>>> import numpy as np
>>> np.set_printoptions(precision=3, suppress=True, linewidth=100, legacy="1.25")
>>> def rnd(a):
...     return np.round(a, 3) + 0
... 
>>> K = np.loadtxt("m.csv", delimiter=",")
>>> K
array([[-0.6, -1.4, -1. ,  1. ,  1.5, -0.6, -0.3, -1.4,  0. , -0.7,  0.3, -3. ,  0.6,  0.7,  1.5],
       [ 1.8,  0.3, -0.8, -0.6,  1.8, -1.3,  0.2,  0.1,  0.6, -0.1, -0.6,  6. ,  0.5,  3. ,  0.8],
       [-0.2, -1.4,  0.8, -1. , -0.6, -0.4, -0.1,  0.1, -1.6,  1.8, -0.8,  2.7, -0.3,  0.6,  1.2],
       [ 0.1,  0.8,  0.9,  0.8, -0.5, -0.3, -0.7, -1.4, -0.1, -0.2,  0.5, -1.8,  0.2, -1.7,  0.2],
       [ 0. , -0.5, -0.4,  0.1,  0. ,  0. ,  0.1,  0.2,  0.4, -1. ,  1.7,  1.8, -0.8, -0.8,  0.9],
       [ 1.7, -0.6,  0.4, -1.7, -1.4, -1.6,  0. , -0.2, -1.1,  1.2, -1.3,  2.1,  0.8,  1.8, -1.7],
       [ 0.9,  0. ,  0.3, -0.1,  0.5,  0.1,  1.5, -0.1,  1.4,  0.7, -1. ,  1.5,  0.7, -1.2, -0.5],
       [ 0.2, -1.7, -0.9,  2.5,  0.7, -0.3, -0.8, -0.2, -0.9,  0.6,  2.4, -0.3,  1.2, -1.9, -1.7],
       [-0.2,  0.3,  0.9, -0.2, -1. , -1. ,  0.2, -0.5,  0.3,  2.8,  1.4, -3.9, -0.6, -1.4,  0. ],
       [ 1.3,  1.3, -1.5, -1.3,  0. ,  0.1,  0.1,  1. , -2.5, -0.4, -0.3, -1.5,  0.1, -0.6,  1. ],
       [ 0.9, -0.1,  0. ,  0.8, -2.4,  0.5,  2. , -0.3,  0.4, -0.6,  1.4,  2.4, -0.7,  0.9, -1. ],
       [ 0.2,  1.5, -0.2,  0.4,  0. ,  1.6, -0.3,  1.2,  1.6, -1.6,  0.7,  0.6, -0.9, -0.8,  0.9],
       [ 1.3, -0.6,  0.4, -0.1,  0.9,  0.4, -1.7,  0. ,  1.2,  0. ,  1.3, -2.7, -1.1,  0.2,  0.4],
       [-1.5, -0.7,  0.4,  0.2,  0. , -0.1,  0.8,  1.3, -0.5, -0.3, -0.9, -3. ,  0.5,  0.9,  0.1]])
>>> def softmax(z):
...     e = np.exp(z - z.max(axis=-1, keepdims=True))
...     return e / e.sum(axis=-1, keepdims=True)
... 
>>> rnd(softmax(K[8] + -1))
array([0.026, 0.043, 0.078, 0.026, 0.012, 0.012, 0.039, 0.019, 0.043, 0.519, 0.128, 0.001, 0.017,
       0.008, 0.032])
>>> scores = K @ K.T / np.sqrt(15)
>>> softmax(scores).round(6).argmax(axis=1)
array([ 0,  1,  2,  8,  4,  5,  6,  7,  8,  9, 10, 11, 12, 13])
>>> Y = K / np.sqrt((K ** 2).mean(axis=1, keepdims=True))
>>> rnd(Y[9])
array([ 1.172,  1.172, -1.352, -1.172,  0.   ,  0.09 ,  0.09 ,  0.901, -2.254, -0.361, -0.27 ,
       -1.352,  0.09 , -0.541,  0.901])
>>> np.linalg.matrix_rank(Y) == np.linalg.matrix_rank(K)
True
>>> np.linalg.matrix_rank(K - K.mean(axis=1, keepdims=True))
14
>>> u = np.array([0, 2])
>>> np.convolve(K[12], u)
array([ 0. ,  2.6, -1.2,  0.8, -0.2,  1.8,  0.8, -3.4,  0. ,  2.4,  0. ,  2.6, -5.4, -2.2,  0.4,
        0.8])
>>> arr = np.loadtxt("sample9.csv", delimiter=",")
>>> arr
array([[2., 1., 0., 0., 0., 0., 0., 0., 0., 0., 0., 0.],
       [0., 2., 1., 0., 0., 0., 0., 0., 0., 0., 0., 0.],
       [0., 0., 2., 1., 0., 0., 0., 0., 0., 0., 0., 0.],
       [0., 0., 0., 2., 1., 0., 0., 0., 0., 0., 0., 0.],
       [0., 0., 0., 0., 2., 1., 0., 0., 0., 0., 0., 0.],
       [0., 0., 0., 0., 0., 2., 1., 0., 0., 0., 0., 0.],
       [0., 0., 0., 0., 0., 0., 2., 1., 0., 0., 0., 0.],
       [0., 0., 0., 0., 0., 0., 0., 2., 1., 0., 0., 0.],
       [0., 0., 0., 0., 0., 0., 0., 0., 2., 1., 0., 0.],
       [0., 0., 0., 0., 0., 0., 0., 0., 0., 2., 1., 0.],
       [0., 0., 0., 0., 0., 0., 0., 0., 0., 0., 2., 1.],
       [0., 0., 0., 0., 0., 0., 0., 0., 0., 0., 0., 2.]])
>>> np.diff(arr, axis=0)
array([[-2.,  1.,  1.,  0.,  0.,  0.,  0.,  0.,  0.,  0.,  0.,  0.],
       [ 0., -2.,  1.,  1.,  0.,  0.,  0.,  0.,  0.,  0.,  0.,  0.],
       [ 0.,  0., -2.,  1.,  1.,  0.,  0.,  0.,  0.,  0.,  0.,  0.],
       [ 0.,  0.,  0., -2.,  1.,  1.,  0.,  0.,  0.,  0.,  0.,  0.],
       [ 0.,  0.,  0.,  0., -2.,  1.,  1.,  0.,  0.,  0.,  0.,  0.],
       [ 0.,  0.,  0.,  0.,  0., -2.,  1.,  1.,  0.,  0.,  0.,  0.],
       [ 0.,  0.,  0.,  0.,  0.,  0., -2.,  1.,  1.,  0.,  0.,  0.],
       [ 0.,  0.,  0.,  0.,  0.,  0.,  0., -2.,  1.,  1.,  0.,  0.],
       [ 0.,  0.,  0.,  0.,  0.,  0.,  0.,  0., -2.,  1.,  1.,  0.],
       [ 0.,  0.,  0.,  0.,  0.,  0.,  0.,  0.,  0., -2.,  1.,  1.],
       [ 0.,  0.,  0.,  0.,  0.,  0.,  0.,  0.,  0.,  0., -2.,  1.]])
>>> arr.sum(axis=0)
array([2., 3., 3., 3., 3., 3., 3., 3., 3., 3., 3., 3.])
>>> arr.shape
(12, 12)
>>> arr - arr[0]
array([[ 0.,  0.,  0.,  0.,  0.,  0.,  0.,  0.,  0.,  0.,  0.,  0.],
       [-2.,  1.,  1.,  0.,  0.,  0.,  0.,  0.,  0.,  0.,  0.,  0.],
       [-2., -1.,  2.,  1.,  0.,  0.,  0.,  0.,  0.,  0.,  0.,  0.],
       [-2., -1.,  0.,  2.,  1.,  0.,  0.,  0.,  0.,  0.,  0.,  0.],
       [-2., -1.,  0.,  0.,  2.,  1.,  0.,  0.,  0.,  0.,  0.,  0.],
       [-2., -1.,  0.,  0.,  0.,  2.,  1.,  0.,  0.,  0.,  0.,  0.],
       [-2., -1.,  0.,  0.,  0.,  0.,  2.,  1.,  0.,  0.,  0.,  0.],
       [-2., -1.,  0.,  0.,  0.,  0.,  0.,  2.,  1.,  0.,  0.,  0.],
       [-2., -1.,  0.,  0.,  0.,  0.,  0.,  0.,  2.,  1.,  0.,  0.],
       [-2., -1.,  0.,  0.,  0.,  0.,  0.,  0.,  0.,  2.,  1.,  0.],
       [-2., -1.,  0.,  0.,  0.,  0.,  0.,  0.,  0.,  0.,  2.,  1.],
       [-2., -1.,  0.,  0.,  0.,  0.,  0.,  0.,  0.,  0.,  0.,  2.]])
>>> u = np.array([3, 5, 0])
>>> np.convolve(arr[0], u)
array([ 6., 13.,  5.,  0.,  0.,  0.,  0.,  0.,  0.,  0.,  0.,  0.,  0.,  0.])
>>> np.correlate(arr[0], arr[8], "full")
array([0., 0., 2., 5., 2., 0., 0., 0., 0., 0., 0., 0., 0., 0., 0., 0., 0., 0., 0., 0., 0., 0., 0.])
>>> np.array([np.convolve(row, u, "same") for row in arr])
array([[13.,  5.,  0.,  0.,  0.,  0.,  0.,  0.,  0.,  0.,  0.,  0.],
       [ 6., 13.,  5.,  0.,  0.,  0.,  0.,  0.,  0.,  0.,  0.,  0.],
       [ 0.,  6., 13.,  5.,  0.,  0.,  0.,  0.,  0.,  0.,  0.,  0.],
       [ 0.,  0.,  6., 13.,  5.,  0.,  0.,  0.,  0.,  0.,  0.,  0.],
       [ 0.,  0.,  0.,  6., 13.,  5.,  0.,  0.,  0.,  0.,  0.,  0.],
       [ 0.,  0.,  0.,  0.,  6., 13.,  5.,  0.,  0.,  0.,  0.,  0.],
       [ 0.,  0.,  0.,  0.,  0.,  6., 13.,  5.,  0.,  0.,  0.,  0.],
       [ 0.,  0.,  0.,  0.,  0.,  0.,  6., 13.,  5.,  0.,  0.,  0.],
       [ 0.,  0.,  0.,  0.,  0.,  0.,  0.,  6., 13.,  5.,  0.,  0.],
       [ 0.,  0.,  0.,  0.,  0.,  0.,  0.,  0.,  6., 13.,  5.,  0.],
       [ 0.,  0.,  0.,  0.,  0.,  0.,  0.,  0.,  0.,  6., 13.,  5.],
       [ 0.,  0.,  0.,  0.,  0.,  0.,  0.,  0.,  0.,  0.,  6., 10.]])
>>> np.polyval(u, arr[0])
array([22.,  8.,  0.,  0.,  0.,  0.,  0.,  0.,  0.,  0.,  0.,  0.])
>>> (arr + arr.T) / 2
array([[2. , 0.5, 0. , 0. , 0. , 0. , 0. , 0. , 0. , 0. , 0. , 0. ],
       [0.5, 2. , 0.5, 0. , 0. , 0. , 0. , 0. , 0. , 0. , 0. , 0. ],
       [0. , 0.5, 2. , 0.5, 0. , 0. , 0. , 0. , 0. , 0. , 0. , 0. ],
       [0. , 0. , 0.5, 2. , 0.5, 0. , 0. , 0. , 0. , 0. , 0. , 0. ],
       [0. , 0. , 0. , 0.5, 2. , 0.5, 0. , 0. , 0. , 0. , 0. , 0. ],
       [0. , 0. , 0. , 0. , 0.5, 2. , 0.5, 0. , 0. , 0. , 0. , 0. ],
       [0. , 0. , 0. , 0. , 0. , 0.5, 2. , 0.5, 0. , 0. , 0. , 0. ],
       [0. , 0. , 0. , 0. , 0. , 0. , 0.5, 2. , 0.5, 0. , 0. , 0. ],
       [0. , 0. , 0. , 0. , 0. , 0. , 0. , 0.5, 2. , 0.5, 0. , 0. ],
       [0. , 0. , 0. , 0. , 0. , 0. , 0. , 0. , 0.5, 2. , 0.5, 0. ],
       [0. , 0. , 0. , 0. , 0. , 0. , 0. , 0. , 0. , 0.5, 2. , 0.5],
       [0. , 0. , 0. , 0. , 0. , 0. , 0. , 0. , 0. , 0. , 0.5, 2. ]])
>>> np.trace(arr)
24.0
>>> rnd(np.abs(np.linalg.eigvals(arr)).max())
2.0
>>> Y = np.array([[2, 2], [2, 1]])
>>> cent = np.array([[-1, 3, 2], [0, 0, -2], [-2, 2, -2]])
>>> data = np.kron(Y, cent)
>>> data
array([[-2,  6,  4, -2,  6,  4],
       [ 0,  0, -4,  0,  0, -4],
       [-4,  4, -4, -4,  4, -4],
       [-2,  6,  4, -1,  3,  2],
       [ 0,  0, -4,  0,  0, -2],
       [-4,  4, -4, -2,  2, -2]])
>>> rng = np.random.default_rng(36366)
>>> Y = data + rng.integers(-2, 3, (6, 5)) @ rng.integers(-2, 3, (5, 6))
>>> Y
array([[ -3,   6,   5,  -3,   9,   5],
       [ -4,   7, -10,   0,  -2,  -9],
       [ -1,   5,  -2,  -3,   4,  -7],
       [ -1,  10,   4,   2,   1,  -4],
       [  4,  -2,   2,   0,   4,  -2],
       [  3,   1,  -4,  -5,  -4,  -1]])
>>> np.abs(Y - data).sum(axis=1)
array([ 7, 24, 10, 16, 16, 20])
